% ipython --no-banner

In [1]: import numpy as np

In [2]: from numpy import linalg as LA

In [3]: np.set_printoptions(suppress=True, linewidth=100)

In [4]: feats = np.load("m.npy")

In [5]: print(feats)
[[ 11.8   2.9  -3.8   4.5 -19.7  22.7]
 [ 11.8   4.1  -3.9   4.6 -19.9  22.2]
 [-17.5   5.4  -3.9 -16.  -26.9  39.9]
 [  6.9   2.5  -5.3   3.4 -20.1  23.2]
 [ -2.8 -27.9 -23.5 -26.4 -12.3 -16.5]
 [-15.7   9.5  -5.2 -14.8 -26.2  42.2]
 [-16.7   7.8  -3.5 -13.7 -25.7  42.7]
 [  9.3   3.   -4.    2.5 -20.8  21.6]
 [ -2.7 -25.1 -24.1 -25.8 -12.2 -18.6]
 [-19.7   8.4  -3.4 -13.8 -27.5  42.1]
 [-20.6   7.6  -3.5 -13.7 -27.   42.5]
 [-18.1   8.6  -3.9 -12.6 -24.8  42.1]
 [  9.6   6.6  -5.7   5.5 -19.6  24. ]
 [ -1.3 -25.8 -23.4 -24.2 -12.1 -19.1]
 [-18.8  10.2  -4.2 -12.9 -28.2  42.3]
 [ -0.6 -26.1 -24.2 -25.9 -12.7 -17.9]
 [-17.8   7.4  -2.7 -14.9 -26.8  40.6]
 [ 10.    3.   -6.1   4.6 -21.3  21.7]
 [  0.  -27.1 -24.7 -26.1 -11.  -16.4]
 [  8.5   3.2  -4.8   2.2 -18.6  21.6]
 [  9.3   5.1  -3.8   3.2 -20.9  21.5]
 [ -2.6 -24.7 -22.2 -23.9 -13.2 -17.1]
 [  9.3   4.8  -5.6   3.8 -19.3  22.8]
 [ -2.2 -25.5 -24.4 -27.2  -9.9 -17.9]
 [-16.9   7.8  -3.8 -13.2 -24.9  42.4]]

In [6]: x = np.array([4, 1, 4, 0, 3, 3])

In [7]: rhs = feats @ x

In [8]: c, lr = np.zeros(6), 1 / LA.norm(feats, 2) ** 2

In [9]: for i in range(40):
   ...:     c -= lr * feats.T @ (feats @ c - rhs)
   ...:     if i % 10 == 0: print(i, round(LA.norm(feats @ c - rhs), 1))
   ...: 
0 304.5
10 34.2
20 29.0
30 28.2

In [10]: print(c.round(1))
[1.4 2.2 2.  2.9 1.1 1.3]

In [11]: print(round(LA.cond(feats), 1))
44.4

In [12]: T = np.stack([feats, 2 * feats, feats[::-1]])

In [13]: print(LA.matrix_rank(T.reshape(3, -1)))
2

In [14]: print(LA.matrix_rank(T))
[6 6 6]

In [15]: z = feats[:, 0] > np.median(feats[:, 0])

In [16]: f = feats[z].mean(axis=0) - feats[~z].mean(axis=0)

In [17]: print(((feats - feats.mean(axis=0)) @ f > 0).astype(int))
[1 1 0 1 1 0 0 1 1 0 0 0 1 1 0 1 0 1 1 1 1 1 1 1 0]

In [18]: print(round((((feats - feats.mean(axis=0)) @ f > 0) == z).mean(), 1))
0.8

In [19]: print(z.astype(int))
[1 1 0 1 0 0 0 1 0 0 0 0 1 1 0 1 0 1 1 1 1 0 1 0 0]

In [20]: K = np.load("test19.npy")

In [21]: print(K)
[[1.  0.5 0.2 0.1 0.1 0. ]
 [0.5 1.  0.5 0.2 0.1 0.1]
 [0.2 0.5 1.  0.5 0.2 0.1]
 [0.1 0.2 0.5 1.  0.5 0.2]
 [0.1 0.1 0.2 0.5 1.  0.5]
 [0.  0.1 0.1 0.2 0.5 1. ]]

In [22]: # equal to its transpose

In [23]: rng = np.random.default_rng(57273)

In [24]: z = rng.permutation(6)

In [25]: other = K[:, z] * rng.choice([-1, 1], 6)

In [26]: print(other)
[[-0.   0.1 -0.5 -1.  -0.1 -0.2]
 [-0.1  0.1 -1.  -0.5 -0.2 -0.5]
 [-0.1  0.2 -0.5 -0.2 -0.5 -1. ]
 [-0.2  0.5 -0.2 -0.1 -1.  -0.5]
 [-0.5  1.  -0.1 -0.1 -0.5 -0.2]
 [-1.   0.5 -0.1 -0.  -0.2 -0.1]]

In [27]: U, _, Vh = LA.svd(K.T @ other)

In [28]: print(z)
[5 4 1 0 3 2]
